In [1]: import numpy as np

In [2]: np.set_printoptions(suppress=True, linewidth=160)

In [3]: rd = lambda a: np.round(a, 2) + 0

In [4]: other = np.array([[-2, -2, -1, -3], [-1, 2, -3, -2], [-2, 1, 0, -2], [1, 3, 2, 3]])

In [5]: A = np.triu(other)

In [6]: print(A)
[[-2 -2 -1 -3]
 [ 0  2 -3 -2]
 [ 0  0  0 -2]
 [ 0  0  0  3]]

In [7]: # looks like rank 3

In [8]: U, sig, vt = np.linalg.svd(A)

In [9]: print(np.argmax(sig[:-1] / (sig[1:] + 1e-6)) + 1)
3

In [10]: other = U[:, :3] @ np.diag(sig[:3]) @ vt[:3]

In [11]: print(np.linalg.matrix_rank(other))
3

In [12]: print(rd(other))
[[-2. -2. -1. -3.]
 [ 0.  2. -3. -2.]
 [ 0.  0.  0. -2.]
 [ 0.  0.  0.  3.]]

In [13]: print(rd(np.linalg.norm(A - other, 2)), rd(sig[3]))
0.0 0.0

In [14]: F = np.loadtxt("a.csv", delimiter=",")

In [15]: print(F)
[[3. 2. 0. 0.]
 [2. 2. 2. 0.]
 [0. 2. 1. 2.]
 [0. 0. 2. 0.]]

In [16]: # symmetric, so the eigenvalues are real

In [17]: C2 = F.T @ F

In [18]: print(rd(np.linalg.svd(F, compute_uv=False) ** 2))
[26.06  7.44  4.43  0.07]

In [19]: print(rd(np.linalg.eigvalsh(C2)[::-1]))
[26.06  7.44  4.43  0.07]

In [20]: print((F @ F.T).shape)
(4, 4)

In [21]: print(np.trace(C2), (F ** 2).sum())
38.0 38.0

In [22]: r0 = np.array([3, 7, -5, -4])

In [23]: other = F + np.outer(r0, np.eye(4)[3])

In [24]: print(other)
[[ 3.  2.  0.  3.]
 [ 2.  2.  2.  7.]
 [ 0.  2.  1. -3.]
 [ 0.  0.  2. -4.]]

In [25]: print(rd(np.linalg.det(other) / np.linalg.det(F)), rd(1 + np.linalg.solve(F, r0)[3]))
-14.0 -14.0

In [26]: C2 = other.T @ other

In [27]: print(C2)
[[13. 10.  4. 23.]
 [10. 12.  6. 14.]
 [ 4.  6.  9.  3.]
 [23. 14.  3. 83.]]

In [28]: print(np.trace(C2), (other ** 2).sum())
117.0 117.0

In [29]: U, sig, vt = np.linalg.svd(A)

In [30]: vecs = vt[:(sig > 1e-8).sum()]

In [31]: rng = np.random.default_rng(6430)

In [32]: vec = A[0] + 3 * A[1] + rng.integers(2) * np.eye(4)[2]

In [33]: print(vec)
[-2.  4. -9. -9.]

In [34]: print(np.linalg.matrix_rank(np.vstack([A, vec])))
4

In [35]: print(rd(vecs.T @ vecs))
[[ 0.45  0.41  0.28  0.  ]
 [ 0.41  0.69 -0.21  0.  ]
 [ 0.28 -0.21  0.86  0.  ]
 [ 0.    0.    0.    1.  ]]

In [36]: arr = np.load("m.npy")

In [37]: print(arr)
[[-1  0  0]
 [ 0  2  0]
 [ 0  0  2]]

In [38]: print([int(np.linalg.matrix_rank(np.linalg.matrix_power(arr, p))) for p in range(1, 4)])
[3, 3, 3]

In [39]: print(rd(np.sort(np.linalg.eigvals(arr))))
[-1.  2.  2.]

In [40]: print(np.linalg.matrix_power(arr - np.diag(np.diag(arr)), 3))
[[0 0 0]
 [0 0 0]
 [0 0 0]]

In [41]: other = np.array([[1, -1], [2, 2], [-3, -3]])

In [42]: print(np.einsum("ij->j", arr))
[-1  2  2]

In [43]: print(other.T @ arr.T)
[[-1  4 -6]
 [ 1  4 -6]]

In [44]: print(np.einsum("ik,kj->ij", arr, other))
[[-1  1]
 [ 4  4]
 [-6 -6]]

In [45]: vec = np.array([-2, 3, -3])

In [46]: target = arr @ vec

In [47]: print(target)
[ 2  6 -6]

In [48]: print(rd(np.linalg.solve(arr, arr[:, 2])))
[0. 0. 1.]

In [49]: print(rd(np.linalg.solve(arr, target)))
[-2.  3. -3.]

In [50]: print(rd(np.linalg.solve(arr, target + arr[:, 1])))
[-2.  4. -3.]

In [51]: z = rng.permutation(3)

In [52]: other = arr[:, z] * rng.choice([-1, 1], 3)

In [53]: print(other)
[[0 1 0]
 [2 0 0]
 [0 0 2]]

In [54]: U, _, vt = np.linalg.svd(arr.T @ other)

In [55]: print(z)
[1 0 2]

In [56]: print(U @ vt)
[[ 0. -1.  0.]
 [ 1.  0.  0.]
 [ 0.  0.  1.]]

In [57]: print(rd(np.linalg.lstsq(arr, other)[0]))
[[ 0. -1.  0.]
 [ 1.  0.  0.]
 [ 0.  0.  1.]]

In [58]: mat = np.array([[10.32, 12.23, 16.92],
    ...:     [-12.6, -9.56, 10.76],
    ...:     [-14.32, 17.73, -12.51],
    ...:     [12.01, 11.01, 16.62],
    ...:     [-11.82, -8.75, 12.24],
    ...:     [-15.32, 17.59, -13.88],
    ...:     [-13.87, 17.05, -14.94],
    ...:     [-13.91, -9.93, 9.71],
    ...:     [13.13, 13.7, 18.49],
    ...:     [12.02, 11.71, 17.61],
    ...:     [13.92, 12.08, 18.17]])

In [59]: Z = mat[[1, 4]].astype(float)

In [60]: for _ in range(3):
    ...:     z = np.linalg.norm(mat[:, None] - Z, axis=-1).argmin(axis=1)
    ...:     Z = np.array([mat[z == j].mean(axis=0) for j in range(2)])
    ...: 

In [61]: print(z)
[1 0 0 1 0 0 0 0 1 1 1]

In [62]: print(rd(Z[1] - Z[0]))
[25.92  8.12 19.  ]

In [63]: print(rd(Z))
[[-13.64   4.02  -1.44]
 [ 12.28  12.15  17.56]]

In [64]: print(np.bincount(z))
[6 5]

In [65]: C2 = np.cov(mat, rowvar=False)

In [66]: print(rd(np.corrcoef(mat.T)))
[[ 1.    0.33  0.75]
 [ 0.33  1.   -0.37]
 [ 0.75 -0.37  1.  ]]

In [67]: print(rd(np.linalg.eigvalsh(C2)[::-1]))
[329.14 172.49   0.59]

In [68]: print(rd(np.polyfit(mat[:, 2], mat[:, 1], 1)))
[-0.3   9.86]

In [69]: print(C2.shape)
(3, 3)

In [70]: print(np.count_nonzero(mat))
33

In [71]: print(np.abs(mat).max())
18.49

In [72]: print(np.linalg.matrix_rank(mat))
3

In [73]: print(rd(mat.mean(axis=0)))
[-1.86  7.71  7.2 ]

In [74]: print(np.unravel_index(np.abs(mat).argmax(), mat.shape))
(np.int64(8), np.int64(2))

In [75]: other = np.c_[mat[:, :1] @ np.array([[9]]), np.array([1, 3, 0, 0, 2, 1, 0, 2, 0, 0, 0])]

In [76]: print(rd(other))
[[  92.88    1.  ]
 [-113.4     3.  ]
 [-128.88    0.  ]
 [ 108.09    0.  ]
 [-106.38    2.  ]
 [-137.88    1.  ]
 [-124.83    0.  ]
 [-125.19    2.  ]
 [ 118.17    0.  ]
 [ 108.18    0.  ]
 [ 125.28    0.  ]]

In [77]: print(np.linalg.matrix_rank(np.c_[mat, other]))
4

In [78]: J = np.load("data.npy")

In [79]: print(J)
[[ 0. -2.  0.]
 [-2.  0.  0.]
 [ 0.  0.  0.]]

In [80]: # equal to its transpose

In [81]: z = rng.permutation(3)

In [82]: print(z)
[1 0 2]

In [83]: other = J[z][:, z]

In [84]: print(np.trace(other))
0.0

In [85]: proj = np.triu(np.array([[1, 0, -1], [2, 0, -1], [0, 0, 1]]), 1) + np.eye(3)

In [86]: other = proj @ J @ np.linalg.inv(proj)

In [87]: print(other)
[[ 0. -2. -2.]
 [-2.  0. -2.]
 [ 0.  0.  0.]]

In [88]: print(rd(np.linalg.det(other)))
0.0

In [89]: print(proj @ J - J @ proj)
[[ 0.  0. -2.]
 [ 0.  0. -2.]
 [ 0.  0.  0.]]

In [90]: print(rd(np.poly(other)))
[ 1.  0. -4.  0.]

In [91]: print(rd(np.linalg.norm(J, "nuc")))
4.0

In [92]: print(rd(np.linalg.norm(J[2] - J[1])))
2.0

In [93]: print(rd(np.linalg.norm(J, axis=1)))
[2. 2. 0.]

In [94]: print(rd(np.linalg.norm(J, axis=0)))
[2. 2. 0.]

In [95]: print(np.linalg.norm(J, axis=1).argmax())
0

In [96]: print(rd(np.linalg.norm(J) ** 2 / np.linalg.norm(J, 2) ** 2))
2.0

In [97]: print(rd(np.linalg.norm(J[2], 1)), rd(np.linalg.norm(J[2], np.inf)))
0.0 0.0

In [98]: print(rd(np.linalg.norm(J, 2)))
2.0

In [99]: print(J[2] @ J[1])
0.0

In [100]: print(rd(np.trace(np.linalg.pinv(J) @ J)))
2.0

In [101]: print(np.unique(J.round(6), axis=0).shape)
(3, 3)

In [102]: print(np.abs(np.diag(np.linalg.qr(J)[1])) > 1e-9)
[ True  True False]

In [103]: U, sig, vt = np.linalg.svd(J)

In [104]: print(np.argmax(sig[:-1] / (sig[1:] + 1e-6)) + 1)
2

In [105]: print(sig)
[2. 2. 0.]

In [106]: other = U[:, :2] @ np.diag(sig[:2]) @ vt[:2]

In [107]: print(np.linalg.matrix_rank(other))
2

In [108]: print(np.abs(J - other).max())
0.0

In [109]: print(np.linalg.matrix_rank(J, rtol=0.05))
2

In [110]: print(other)
[[ 0. -2.  0.]
 [-2.  0.  0.]
 [ 0.  0.  0.]]

In [111]: M = np.load("w.npy")

In [112]: print(rd(M))
[[-0.5   0.    0.87]
 [ 0.    1.    0.  ]
 [-0.87  0.   -0.5 ]]

In [113]: # orthonormal columns

In [114]: print(arr @ arr)
[[1 0 0]
 [0 4 0]
 [0 0 4]]

In [115]: O, vecs = np.linalg.qr(M[:, :1])[0], np.linalg.qr(M[:, 1:])[0]

In [116]: sig = np.linalg.svd(O.T @ vecs, compute_uv=False)

In [117]: print(rd(np.linalg.norm(O @ O.T - vecs @ vecs.T, 2)))
1.0

In [118]: print(rd(M[2] @ M[0]))
0.0

In [119]: print(rd(np.linalg.norm(M, axis=0)))
[1. 1. 1.]

In [120]: vec = np.array([-2, -1, -2])

In [121]: print([p for p in range(1, 25) if np.allclose(np.linalg.matrix_power(M, p), np.eye(3))])
[3, 6, 9, 12, 15, 18, 21, 24]

In [122]: print(rd(np.linalg.det(M)))
1.0

In [123]: print(rd(np.abs(np.linalg.eigvals(M))))
[1. 1. 1.]

In [124]: print(rd(np.linalg.inv(M)))
[[-0.5   0.   -0.87]
 [ 0.    1.    0.  ]
 [ 0.87  0.   -0.5 ]]

In [125]: r0 = np.array([2, -2, 4])

In [126]: other = M + np.outer(r0, np.eye(3)[2])

In [127]: print(rd(other))
[[-0.5   0.    2.87]
 [ 0.    1.   -2.  ]
 [-0.87  0.    3.5 ]]

In [128]: print(np.linalg.matrix_rank(other - M))
1

In [129]: print(rd(np.linalg.det(other) / np.linalg.det(M)), rd(1 + np.linalg.solve(M, r0)[2]))
0.73 0.73

In [130]: data = np.loadtxt("x.csv", delimiter=",")

In [131]: print(data)
[[-2. -4.  0. -3.]
 [-4.  4. -1. -2.]
 [ 0. -1. -2. -2.]
 [-3. -2. -2.  2.]]

In [132]: t3 = np.stack([data, 5 * data, data[::-1]])

In [133]: print(rd(np.linalg.det(t3)))
[   325. 203125.    325.]

In [134]: print(np.linalg.matrix_rank(t3))
[4 4 4]

In [135]: print(t3.sum(axis=0))
[[-15. -26.  -2. -16.]
 [-24.  23.  -8. -14.]
 [ -4.  -2. -13. -14.]
 [-20. -16. -12.   9.]]

In [136]: print(t3.shape)
(3, 4, 4)

In [137]: print((t3 @ data.T).shape)
(3, 4, 4)

In [138]: Z = np.array([[2, 2, 0], [2, 0, 0], [1, 2, 2]])

In [139]: X = np.repeat(Z, 25 // 3, axis=0)

In [140]: X = X + 0.05 * rng.normal(size=X.shape)

In [141]: print(rd(X))
[[ 1.98  1.95  0.03]
 [ 2.06  1.99 -0.04]
 [ 1.99  2.06  0.01]
 [ 1.96  2.05  0.01]
 [ 2.    1.99  0.06]
 [ 2.02  1.99  0.02]
 [ 1.99  2.1   0.02]
 [ 1.98  1.99  0.  ]
 [ 2.14  0.09 -0.08]
 [ 1.95  0.09  0.04]
 [ 2.04  0.1   0.08]
 [ 2.01 -0.05  0.01]
 [ 1.95 -0.03 -0.08]
 [ 2.02  0.03  0.05]
 [ 1.99 -0.02  0.04]
 [ 1.88 -0.11 -0.07]
 [ 1.    2.01  2.07]
 [ 1.07  1.92  1.96]
 [ 0.95  2.03  1.99]
 [ 0.98  1.99  1.98]
 [ 0.97  2.02  1.98]
 [ 0.99  1.98  1.99]
 [ 1.05  1.97  2.  ]
 [ 1.08  1.96  1.89]]

In [142]: vec = np.array([-5, 2, 3])

In [143]: target = X @ vec

In [144]: print(rd(np.linalg.pinv(X) @ X))
[[1. 0. 0.]
 [0. 1. 0.]
 [0. 0. 1.]]

In [145]: print(rd(np.linalg.solve(X.T @ X, X.T @ target)))
[-5.  2.  3.]

In [146]: target = target + 0.1 * rng.normal(size=24)

In [147]: print(rd(target))
[ -5.74  -6.37  -5.89  -5.81  -5.86  -5.97  -5.65  -5.79 -10.84  -9.52  -9.63 -10.19  -9.96  -9.9   -9.91  -9.84   4.98   4.25   5.39   5.1    5.25   5.
   4.69   4.28]

In [148]: b, *_ = np.linalg.lstsq(X, target)

In [149]: print([round(float(np.linalg.norm(np.linalg.solve(X.T @ X + lam * np.eye(3), X.T @ target))), 2) for lam in (0, 1, 10, 100)])
[6.17, 5.97, 4.66, 1.54]

In [150]: print(rd(b))
[-5.01  2.02  2.99]

In [151]: print(rd(np.linalg.norm(target - X @ b)))
0.45

In [152]: print(b.round())
[-5.  2.  3.]

In [153]: other = X / np.linalg.norm(X, axis=1, keepdims=True)

In [154]: C2 = other @ other.T

In [155]: print((C2 - 2 * np.eye(24)).round(6).argmax(axis=1))
[ 5  7  3  2  0  0  3  5 12 10  9 14 11 14 11 12 21 22 20 21 18 19 17 17]

In [156]: print(rd(np.degrees(np.arccos(np.clip(C2[9, 8], -1, 1)))))
3.43

In [157]: Ac = X - X.mean(axis=0)

In [158]: vecs = np.linalg.svd(Ac)[2][:1]

In [159]: other = Ac - Ac @ vecs.T @ vecs

In [160]: print(rd(np.diag(vecs.T @ vecs)))
[0.12 0.4  0.48]

In [161]: print(rd(np.cov(Ac @ vecs.T, rowvar=False)))
1.54

In [162]: print(rd((Ac @ vecs.T).std(axis=0)))
[1.21]

In [163]: U, sig, vt = np.linalg.svd(data, full_matrices=False)

In [164]: print(rd(np.sqrt((sig ** 2).sum())), rd(np.linalg.norm(data)))
9.8 9.8

In [165]: print(rd(np.cumsum(sig ** 2) / np.sum(sig ** 2)))
[0.39 0.78 0.95 1.  ]

In [166]: print(rd(U.T @ U))
[[1. 0. 0. 0.]
 [0. 1. 0. 0.]
 [0. 0. 1. 0.]
 [0. 0. 0. 1.]]

In [167]: print(rd(sig))
[6.12 6.1  4.1  2.12]

In [168]: print(rd(vt @ vt.T))
[[1. 0. 0. 0.]
 [0. 1. 0. 0.]
 [0. 0. 1. 0.]
 [0. 0. 0. 1.]]

In [169]: print(rd(sig / sig[0]))
[1.   1.   0.67 0.35]

In [170]: print(rd(U.T @ data @ vt.T))
[[6.12 0.   0.   0.  ]
 [0.   6.1  0.   0.  ]
 [0.   0.   4.1  0.  ]
 [0.   0.   0.   2.12]]

In [171]: print(U.shape, sig.shape, vt.shape)
(4, 4) (4,) (4, 4)

In [172]: z = X[:, 2] > np.median(X[:, 2])

In [173]: r0 = X[z].mean(axis=0) - X[~z].mean(axis=0)

In [174]: print(rd(r0))
[-0.65  0.34  1.35]
